% ipython --no-banner

In [1]: import numpy as np

In [2]: import numpy.linalg as la

In [3]: np.set_printoptions(precision=2, suppress=True, linewidth=140, floatmode="fixed")

In [4]: K = np.load("block19.npy")

In [5]: K
Out[5]: 
array([[0.33, 0.33, 0.33],
       [0.00, 1.00, 0.00],
       [0.33, 0.00, 0.67]])

In [6]: K @ np.ones(3)
Out[6]: array([1.00, 1.00, 1.00])

In [7]: np.round(la.matrix_power(K, 100), 2) + 0
Out[7]: 
array([[0.00, 1.00, 0.00],
       [0.00, 1.00, 0.00],
       [0.00, 1.00, 0.00]])

In [8]: la.matrix_power(K, 2)
Out[8]: 
array([[0.22, 0.44, 0.33],
       [0.00, 1.00, 0.00],
       [0.33, 0.11, 0.56]])

In [9]: p = np.eye(3)[2]

In [10]: for _ in range(7):
    ...:     p = p @ K
    ...:     print(p.round(2))
    ...: 
[0.33 0.00 0.67]
[0.33 0.11 0.56]
[0.30 0.22 0.48]
[0.26 0.32 0.42]
[0.23 0.41 0.37]
[0.20 0.48 0.32]
[0.17 0.55 0.28]

In [11]: w, V = la.eig(K)

In [12]: round(np.prod(w), 2)
Out[12]: np.float64(0.11)

In [13]: w
Out[13]: array([0.13, 0.87, 1.00])

In [14]: np.sort(la.eigvals(la.inv(K)))
Out[14]: array([1.00, 1.15, 7.85])

In [15]: np.round(K @ V[:, 0] - w[0] * V[:, 0], 2) + 0
Out[15]: array([0.00, 0.00, 0.00])

In [16]: np.sort(la.eigvals(K.T))
Out[16]: array([0.13, 0.87, 1.00])

In [17]: rng = np.random.default_rng(5985)

In [18]: lab = rng.permutation(3)

In [19]: lab
Out[19]: array([2, 1, 0])

In [20]: M2 = K[lab][:, lab]

In [21]: np.round(la.det(M2), 2), round(float(la.det(K[lab])), 2)
Out[21]: (np.float64(0.11), -0.11)

In [22]: np.sort(np.abs(la.eigvals(M2)))
Out[22]: array([0.13, 0.87, 1.00])

In [23]: np.allclose(M2, K)
Out[23]: False

In [24]: np.abs(K).max()
Out[24]: np.float64(1.0)

In [25]: K.sum(axis=0)
Out[25]: array([0.67, 1.33, 1.00])

In [26]: round(float(la.norm(K)), 2)
Out[26]: 1.37

In [27]: K.shape
Out[27]: (3, 3)

In [28]: f = np.array([-1, 0, -3])

In [29]: M2 = K + np.outer(f, np.eye(3)[0])

In [30]: round(la.det(M2) / la.det(K), 2), round(float(1 + la.solve(K, f)[0]), 2)
Out[30]: (np.float64(4.0), 4.0)

In [31]: M2
Out[31]: 
array([[-0.67,  0.33,  0.33],
       [ 0.00,  1.00,  0.00],
       [-2.67,  0.00,  0.67]])

In [32]: feats = np.array([[-1, -2, -1, 2], [2, 0, -2, 1], [1, 0, 1, 2], [0, -2, -1, 2]])

In [33]: f = np.array([2, 5, 0, 5])

In [34]: M2 = feats + np.outer(f, np.eye(4)[1])

In [35]: M2
Out[35]: 
array([[-1.00,  0.00, -1.00,  2.00],
       [ 2.00,  5.00, -2.00,  1.00],
       [ 1.00,  0.00,  1.00,  2.00],
       [ 0.00,  3.00, -1.00,  2.00]])

In [36]: la.matrix_rank(la.inv(M2) - la.inv(feats), tol=1e-8)
Out[36]: np.int64(1)

In [37]: round(la.det(M2) / la.det(feats), 2), round(float(1 + la.solve(feats, f)[1]), 2)
Out[37]: (np.float64(-2.8), -2.8)

In [38]: mat = np.array([[-9.99, -19.94, 3.72],
    ...:     [-16.82, 2.68, 7.83],
    ...:     [-18.19, 3.41, 8.07],
    ...:     [-18.9, 4.58, 8.42],
    ...:     [-18.81, 4.4, 9.41],
    ...:     [-10.92, -21.2, 1.76],
    ...:     [-19.62, 3.58, 8.24],
    ...:     [-16.73, 3.75, 6.29],
    ...:     [-10.45, -19.64, 0.24],
    ...:     [-17.88, 5.75, 7.87],
    ...:     [-18.02, 2.89, 8.61],
    ...:     [-17.61, 3.96, 6.25],
    ...:     [-10.29, -21.39, 2.43],
    ...:     [-9.23, -19.99, 0.14],
    ...:     [-11.09, -19.1, 2.53]])

In [39]: Xc = mat - mat.mean(axis=0)

In [40]: U, s, VT = la.svd(Xc, full_matrices=False)

In [41]: np.round(s ** 2 / (s ** 2).sum(), 2) + 0
Out[41]: array([0.99, 0.01, 0.00])

In [42]: np.abs(VT[-1])
Out[42]: array([0.88, 0.17, 0.44])

In [43]: VT[0] * np.sign(VT[0, np.abs(VT[0]).argmax()])
Out[43]: array([-0.30,  0.93,  0.23])
